$ python3 -q
>>> import numpy as np
>>> import numpy.linalg as la
>>> np.set_printoptions(suppress=True, linewidth=100)
>>> def rnd(a):
...     return np.round(a, 2) + 0
... 
>>> A = np.load("sample17.npy")
>>> A
array([[ 2,  0,  0],
       [ 0, -1,  0],
       [ 1,  0,  1]])
>>> Q = A.astype(float).copy()
>>> for j in range(3):
...     Q[:, j] -= Q[:, :j] @ (Q[:, :j].T @ Q[:, j])
...     Q[:, j] /= la.norm(Q[:, j])
... 
>>> rnd(Q.T @ A)
array([[2.24, 0.  , 0.45],
       [0.  , 1.  , 0.  ],
       [0.  , 0.  , 0.89]])
>>> rnd(Q)
array([[ 0.89,  0.  , -0.45],
       [ 0.  , -1.  ,  0.  ],
       [ 0.45,  0.  ,  0.89]])
>>> out = Q / la.norm(Q, axis=1, keepdims=True)
>>> gram = out @ out.T
>>> np.argwhere(np.triu(np.abs(gram) > 0.95, 1))
array([], shape=(0, 2), dtype=int64)
>>> (gram - 2 * np.eye(3)).round(6).argmax(axis=1)
array([1, 0, 0])
>>> rnd(gram[2])
array([0., 0., 1.])
>>> np.flatnonzero(la.matrix_power((A != 0) + (A.T != 0) + np.eye(3), 3)[2])
array([0, 2])
>>> u = np.array([2, 3, 4])
>>> out = A + np.outer(u, np.eye(3)[1])
>>> la.matrix_rank(out - A)
np.int64(1)
>>> out
array([[2., 2., 0.],
       [0., 2., 0.],
       [1., 4., 1.]])
>>> out = np.array([[1, 1], [1, -1]])
>>> rng = np.random.default_rng(64)
>>> W0 = np.kron(out, np.kron(out, out))[rng.permutation(8)][:6]
>>> W0
array([[ 1,  1,  1,  1, -1, -1, -1, -1],
       [ 1, -1, -1,  1, -1,  1,  1, -1],
       [ 1, -1,  1, -1, -1,  1, -1,  1],
       [ 1,  1, -1, -1,  1,  1, -1, -1],
       [ 1,  1,  1,  1,  1,  1,  1,  1],
       [ 1, -1,  1, -1,  1, -1,  1, -1]])
>>> np.allclose(A, A.T)
False
>>> rnd(np.sort(np.abs(la.eigvals(A))))
array([1., 1., 2.])
>>> np.allclose(A @ A.T, A.T @ A)
False
>>> rnd(la.det(A))
np.float64(-2.0)
>>> (A + A.T) / 2
array([[ 2. ,  0. ,  0.5],
       [ 0. , -1. ,  0. ],
       [ 0.5,  0. ,  1. ]])
>>> out = np.array([[-2, -1], [-1, 0]])
>>> W2 = np.kron(out, A)
>>> rnd(la.norm(W2, 2)), rnd(la.norm(out, 2) * la.norm(A, 2))
(np.float64(5.52), np.float64(5.52))
>>> W0.reshape(-1, 2)
array([[ 1,  1],
       [ 1,  1],
       [-1, -1],
       [-1, -1],
       [ 1, -1],
       [-1,  1],
       [-1,  1],
       [ 1, -1],
       [ 1, -1],
       [ 1, -1],
       [-1,  1],
       [-1,  1],
       [ 1,  1],
       [-1, -1],
       [ 1,  1],
       [-1, -1],
       [ 1,  1],
       [ 1,  1],
       [ 1,  1],
       [ 1,  1],
       [ 1, -1],
       [ 1, -1],
       [ 1, -1],
       [ 1, -1]])
>>> W0.ravel(order="F")
array([ 1,  1,  1,  1,  1,  1,  1, -1, -1,  1,  1, -1,  1, -1,  1, -1,  1,  1,  1,  1, -1, -1,  1,
       -1, -1, -1, -1,  1,  1,  1, -1,  1,  1,  1,  1, -1, -1,  1, -1, -1,  1,  1, -1, -1,  1, -1,
        1, -1])
>>> W0.reshape(2, -1)
array([[ 1,  1,  1,  1, -1, -1, -1, -1,  1, -1, -1,  1, -1,  1,  1, -1,  1, -1,  1, -1, -1,  1,
        -1,  1],
       [ 1,  1, -1, -1,  1,  1, -1, -1,  1,  1,  1,  1,  1,  1,  1,  1,  1, -1,  1, -1,  1, -1,
         1, -1]])
>>> T = W0.reshape(6, 2, -1)
>>> np.swapaxes(T, 1, 2)[2]
array([[ 1, -1],
       [-1,  1],
       [ 1, -1],
       [-1,  1]])
>>> np.einsum("ihd,jhd->hij", T, T).shape
(2, 6, 6)
>>> T.transpose(1, 0, 2)
array([[[ 1,  1,  1,  1],
        [ 1, -1, -1,  1],
        [ 1, -1,  1, -1],
        [ 1,  1, -1, -1],
        [ 1,  1,  1,  1],
        [ 1, -1,  1, -1]],

       [[-1, -1, -1, -1],
        [-1,  1,  1, -1],
        [-1,  1, -1,  1],
        [ 1,  1, -1, -1],
        [ 1,  1,  1,  1],
        [ 1, -1,  1, -1]]])
>>> T.shape
(6, 2, 4)
>>> T[:, 0]
array([[ 1,  1,  1,  1],
       [ 1, -1, -1,  1],
       [ 1, -1,  1, -1],
       [ 1,  1, -1, -1],
       [ 1,  1,  1,  1],
       [ 1, -1,  1, -1]])
>>> M = np.array([[5, 5, 7, 1, 3],
...     [3, 5, 5, 7, 1],
...     [1, 3, 5, 5, 7],
...     [7, 1, 3, 5, 5],
...     [5, 7, 1, 3, 5]])
>>> rnd(np.fft.fft(M[0]))
array([21.+0.j  ,  1.-5.43j,  1.+4.53j,  1.-4.53j,  1.+5.43j])
>>> M @ np.ones(5)
array([21., 21., 21., 21., 21.])
>>> rnd(la.det(2 * A)), rnd(la.det(A))
(np.float64(-16.0), np.float64(-2.0))
>>> np.einsum("ii->", A)
np.int64(2)
>>> np.einsum("ij,ji->", A, A)
np.int64(6)
>>> rnd(la.det(A.T))
np.float64(-2.0)
>>> out = np.array([[-6, 1, -7], [9, 6, -7]])
>>> W2 = np.kron(out, M)
>>> W2
array([[-30, -30, -42,  -6, -18,   5,   5,   7,   1,   3, -35, -35, -49,  -7, -21],
       [-18, -30, -30, -42,  -6,   3,   5,   5,   7,   1, -21, -35, -35, -49,  -7],
       [ -6, -18, -30, -30, -42,   1,   3,   5,   5,   7,  -7, -21, -35, -35, -49],
       [-42,  -6, -18, -30, -30,   7,   1,   3,   5,   5, -49,  -7, -21, -35, -35],
       [-30, -42,  -6, -18, -30,   5,   7,   1,   3,   5, -35, -49,  -7, -21, -35],
       [ 45,  45,  63,   9,  27,  30,  30,  42,   6,  18, -35, -35, -49,  -7, -21],
       [ 27,  45,  45,  63,   9,  18,  30,  30,  42,   6, -21, -35, -35, -49,  -7],
       [  9,  27,  45,  45,  63,   6,  18,  30,  30,  42,  -7, -21, -35, -35, -49],
       [ 63,   9,  27,  45,  45,  42,   6,  18,  30,  30, -49,  -7, -21, -35, -35],
       [ 45,  63,   9,  27,  45,  30,  42,   6,  18,  30, -35, -49,  -7, -21, -35]])
>>> W1 = np.array([[-2, 1, -1], [1, 1, -1], [-1, 2, 1], [1, -1, 1], [-2, -2, -1]])
>>> c = np.array([8, 8, 8])
>>> H = np.maximum(M @ W1 + c, 0)
>>> (H > 0).astype(int)
array([[0, 1, 1],
       [1, 1, 1],
       [0, 1, 1],
       [0, 1, 1],
       [0, 1, 0]])
>>> la.matrix_rank(H)
np.int64(3)
>>> W2 = np.array([[3, 1], [5, 4], [4, -1]])
>>> W1 @ W2
array([[ -5,   3],
       [  4,   6],
       [ 11,   6],
       [  2,  -4],
       [-20,  -9]])
>>> H @ W2
array([[137,  97],
       [150,  64],
       [ 43,   5],
       [ 47,  25],
       [ 45,  36]])
>>> (H @ W2).round(6).argmax(axis=1)
array([0, 0, 0, 0, 0])
>>> u = np.array([1, 7, 6, 8, 3])
>>> out = M + np.outer(u, np.eye(5)[1])
>>> la.matrix_rank(la.inv(out) - la.inv(M), tol=1e-8)
np.int64(1)
>>> la.matrix_rank(out - M)
np.int64(1)
>>> out
array([[ 5.,  6.,  7.,  1.,  3.],
       [ 3., 12.,  5.,  7.,  1.],
       [ 1.,  9.,  5.,  5.,  7.],
       [ 7.,  9.,  3.,  5.,  5.],
       [ 5., 10.,  1.,  3.,  5.]])
>>> F = np.load("dump.npy")
>>> F
array([[ 1,  1,  1,  1,  1,  1,  1,  1],
       [ 1, -1, -1,  1, -1,  1,  1, -1],
       [ 1,  1, -1, -1, -1, -1,  1,  1],
       [ 1,  1, -1, -1,  1,  1, -1, -1],
       [ 1, -1,  1, -1, -1,  1, -1,  1]])
>>> out = F / np.sqrt((F ** 2).mean(axis=1, keepdims=True))
>>> la.matrix_rank(F - F.mean(axis=1, keepdims=True))
np.int64(4)
>>> out[0]
array([1., 1., 1., 1., 1., 1., 1., 1.])
>>> rnd(la.norm(out, axis=1))
array([2.83, 2.83, 2.83, 2.83, 2.83])
